% ipython --no-banner

In [1]: import numpy as np

In [2]: import numpy.linalg as la

In [3]: np.set_printoptions(precision=1, suppress=True, linewidth=100, floatmode="fixed")

In [4]: def rd(a):
   ...:     return np.round(a, 1) + 0
   ...: 

In [5]: rng = np.random.default_rng(114730)

In [6]: F = np.eye(4, dtype=int)[rng.permutation(4)] * np.array([-2, 1, 0, 1])

In [7]: print(F)
[[ 0  1  0  0]
 [ 0  0  0  1]
 [-2  0  0  0]
 [ 0  0  0  0]]

In [8]: M2 = np.array([[3, 1], [1, -1]])

In [9]: W2 = np.kron(M2, F)

In [10]: print(W2)
[[ 0  3  0  0  0  1  0  0]
 [ 0  0  0  3  0  0  0  1]
 [-6  0  0  0 -2  0  0  0]
 [ 0  0  0  0  0  0  0  0]
 [ 0  1  0  0  0 -1  0  0]
 [ 0  0  0  1  0  0  0 -1]
 [-2  0  0  0  2  0  0  0]
 [ 0  0  0  0  0  0  0  0]]

In [11]: print(rd(la.norm(W2, 2)), rd(la.norm(M2, 2) * la.norm(F, 2)))
6.5 6.5

In [12]: print(la.matrix_rank(W2))
6

In [13]: U, s, Vh = la.svd(W2)

In [14]: vecs = Vh[:(s > 1e-8).sum()]

In [15]: x = W2[7] + -3 * W2[4] + rng.integers(2) * np.eye(8)[1]

In [16]: print(x)
[ 0.0 -3.0  0.0  0.0  0.0  3.0  0.0  0.0]

In [17]: print(la.matrix_rank(np.vstack([W2, x])))
6

In [18]: print(rd(np.diag(vecs.T @ vecs)))
[1.0 1.0 0.0 1.0 1.0 1.0 0.0 1.0]

In [19]: print(rd(la.norm(x - vecs.T @ vecs @ x)))
0.0

In [20]: print((F + F.T) / 2)
[[ 0.0  0.5 -1.0  0.0]
 [ 0.5  0.0  0.0  0.5]
 [-1.0  0.0  0.0  0.0]
 [ 0.0  0.5  0.0  0.0]]

In [21]: assert F == F.T
ValueError: The truth value of an array with more than one element is ambiguous. Use a.any() or a.all()


In [22]: print(rd(la.det(F)))
0.0

In [23]: print(np.trace(F))
0

In [24]: U, s, Vh = la.svd(F)

In [25]: print(np.argmax(s[:-1] / (s[1:] + 1e-6)) + 1)
3

In [26]: print(s)
[ 2.0  1.0  1.0 -0.0]

In [27]: M2 = U[:, :3] @ np.diag(s[:3]) @ Vh[:3]

In [28]: print(np.abs(F - M2).max())
0.0

In [29]: print(rd(la.norm(F - M2, 2)), s[3])
0.0 -0.0

In [30]: print(M2)
[[ 0.0  1.0  0.0  0.0]
 [ 0.0  0.0  0.0  1.0]
 [-2.0  0.0  0.0  0.0]
 [ 0.0  0.0  0.0  0.0]]

In [31]: print(la.matrix_rank(M2))
3

In [32]: z = rng.permutation(4)

In [33]: print(z)
[0 3 2 1]

In [34]: M2 = F[z][:, z]

In [35]: print(M2)
[[ 0  0  0  1]
 [ 0  0  0  0]
 [-2  0  0  0]
 [ 0  1  0  0]]

In [36]: print(np.diag(M2))
[0 0 0 0]

In [37]: print(rd(np.sort(np.abs(la.eigvals(M2)))))
[0.0 0.0 0.0 0.0]

In [38]: mat = rng.normal(size=(21, 3))

In [39]: mat = 3 * mat / la.norm(mat, axis=1, keepdims=True)

In [40]: print(rd(mat))
[[-1.2  2.7 -0.3]
 [ 1.5 -1.0  2.4]
 [ 1.3  0.9  2.5]
 [ 1.2 -2.4 -1.4]
 [ 1.5  2.3  1.2]
 [-1.7 -2.2  1.1]
 [-1.4  1.5 -2.2]
 [ 2.8 -1.1 -0.5]
 [ 0.8 -1.5  2.5]
 [-2.1 -0.7  2.0]
 [ 0.3  2.9 -0.9]
 [-0.4  0.6 -2.9]
 [-0.9  2.8 -0.5]
 [ 0.9 -0.1 -2.9]
 [ 1.1 -2.7 -0.6]
 [-1.4  2.1 -1.7]
 [ 2.9 -0.6  0.6]
 [-0.1 -1.4  2.7]
 [-0.2  3.0 -0.1]
 [ 0.1 -3.0 -0.3]
 [-2.1  2.0  0.8]]

In [41]: x = np.array([0, 2, 0])

In [42]: print(rd(mat @ x))
[ 5.4 -1.9  1.8 -4.7  4.6 -4.5  3.0 -2.1 -3.0 -1.3  5.7  1.3  5.6 -0.1 -5.5  4.1 -1.2 -2.8  6.0
 -6.0  4.0]

In [43]: print(rd(mat * x))
[[ 0.0  5.4  0.0]
 [ 0.0 -1.9  0.0]
 [ 0.0  1.8  0.0]
 [ 0.0 -4.7  0.0]
 [ 0.0  4.6  0.0]
 [ 0.0 -4.5  0.0]
 [ 0.0  3.0  0.0]
 [ 0.0 -2.1  0.0]
 [ 0.0 -3.0  0.0]
 [ 0.0 -1.3  0.0]
 [ 0.0  5.7  0.0]
 [ 0.0  1.3  0.0]
 [ 0.0  5.6  0.0]
 [ 0.0 -0.1  0.0]
 [ 0.0 -5.5  0.0]
 [ 0.0  4.1  0.0]
 [ 0.0 -1.2  0.0]
 [ 0.0 -2.8  0.0]
 [ 0.0  6.0  0.0]
 [ 0.0 -6.0  0.0]
 [ 0.0  4.0  0.0]]

In [44]: print(rd((mat * x).sum(axis=1)))
[ 5.4 -1.9  1.8 -4.7  4.6 -4.5  3.0 -2.1 -3.0 -1.3  5.7  1.3  5.6 -0.1 -5.5  4.1 -1.2 -2.8  6.0
 -6.0  4.0]

In [45]: print(rd(mat @ (2 * x)))
[ 10.9  -3.8   3.7  -9.4   9.2  -9.0   5.9  -4.2  -6.0  -2.7  11.4   2.5  11.3  -0.2 -10.9   8.2
  -2.4  -5.6  12.0 -11.9   8.1]

In [46]: print(np.sign((mat @ x).round(6)))
[ 1.0 -1.0  1.0 -1.0  1.0 -1.0  1.0 -1.0 -1.0 -1.0  1.0  1.0  1.0 -1.0 -1.0  1.0 -1.0 -1.0  1.0
 -1.0  1.0]

In [47]: print((mat @ x).argmax())
18

In [48]: print(rd(mat @ np.ones(3)))
[ 1.2  3.0  4.8 -2.6  5.0 -2.8 -2.1  1.2  1.8 -0.8  2.2 -2.7  1.4 -2.0 -2.2 -1.0  2.9  1.2  2.7
 -3.1  0.8]

In [49]: feats = np.load("data.npy")

In [50]: print(feats)
[[ 0  0 -3  0]
 [ 0  2  0  0]
 [ 0  0  0  0]
 [-2 -3  0  0]]

In [51]: w1 = np.array([[0, 2, -2, 2], [0, -1, 1, -2], [0, 1, -1, 1], [1, 2, -2, -2]])

In [52]: b = np.array([3, 1, 2, 2])

In [53]: hid = np.maximum(feats @ w1 + b, 0)

In [54]: print(rd((hid > 0).mean(axis=0)))
[1.0 0.2 1.0 0.5]

In [55]: print(la.matrix_rank(hid))
4

In [56]: print((hid > 0).astype(int))
[[1 0 1 0]
 [1 0 1 0]
 [1 1 1 1]
 [1 0 1 1]]

In [57]: W2 = np.array([[0, 0, 2], [1, 2, 0], [2, 1, 0], [1, 2, 0]])

In [58]: print(hid @ W2)
[[10  5  6]
 [ 8  4  6]
 [ 7  8  6]
 [10 11  6]]

In [59]: print(w1 @ W2)
[[ 0  6  0]
 [-1 -5  0]
 [ 0  3  0]
 [-4 -2  2]]

In [60]: print(np.allclose(feats[:-1].T @ la.lstsq(feats[:-1].T, feats[-1])[0], feats[-1]))
False

In [61]: print(la.lstsq(feats[:-1].T, feats[-1])[2])
2

In [62]: print(np.abs(np.diag(la.qr(feats)[1])) > 1e-9)
[ True  True  True False]

In [63]: print([round(float(x), 1) for x in la.svd(feats, compute_uv=False)[:3]])
[4.0, 3.0, 1.0]

In [64]: U, s, Vh = la.svd(feats)

In [65]: print(np.argmax(s[:-1] / (s[1:] + 1e-6)) + 1)
3

In [66]: M2 = U[:, :3] @ np.diag(s[:3]) @ Vh[:3]

In [67]: print(rd(la.norm(feats - M2) / la.norm(feats)))
0.0

In [68]: print(rd(la.norm(feats - M2, 2)), s[3])
0.0 0.0

In [69]: print(la.matrix_rank(feats, rtol=0.05))
3

In [70]: print(la.matrix_rank(feats))
3

In [71]: print(np.unravel_index(np.abs(feats).argmax(), feats.shape))
(np.int64(0), np.int64(2))

In [72]: print(feats.sum(axis=1))
[-3  2  0 -5]

In [73]: print(rd(la.norm(feats)))
5.1

In [74]: print(np.diff(feats, axis=0))
[[ 0  2  3  0]
 [ 0 -2  0  0]
 [-2 -3  0  0]]

In [75]: M2 = np.array([[2, 0, 2, 2], [0, 0, 0, 0], [0, 1, 2, 1], [1, 0, 2, 0]])

In [76]: M = np.tril(M2)

In [77]: print(M)
[[2 0 0 0]
 [0 0 0 0]
 [0 1 2 0]
 [1 0 2 0]]

In [78]: print(np.abs(np.diag(la.qr(M)[1])) > 1e-9)
[ True  True  True False]

In [79]: print(rd(M @ la.pinv(M) @ M))
[[2.0 0.0 0.0 0.0]
 [0.0 0.0 0.0 0.0]
 [0.0 1.0 2.0 0.0]
 [1.0 0.0 2.0 0.0]]

In [80]: print(np.allclose(M[:-1].T @ la.lstsq(M[:-1].T, M[-1])[0], M[-1]))
False

In [81]: print(np.unique(M.round(6), axis=0).shape)
(4, 4)
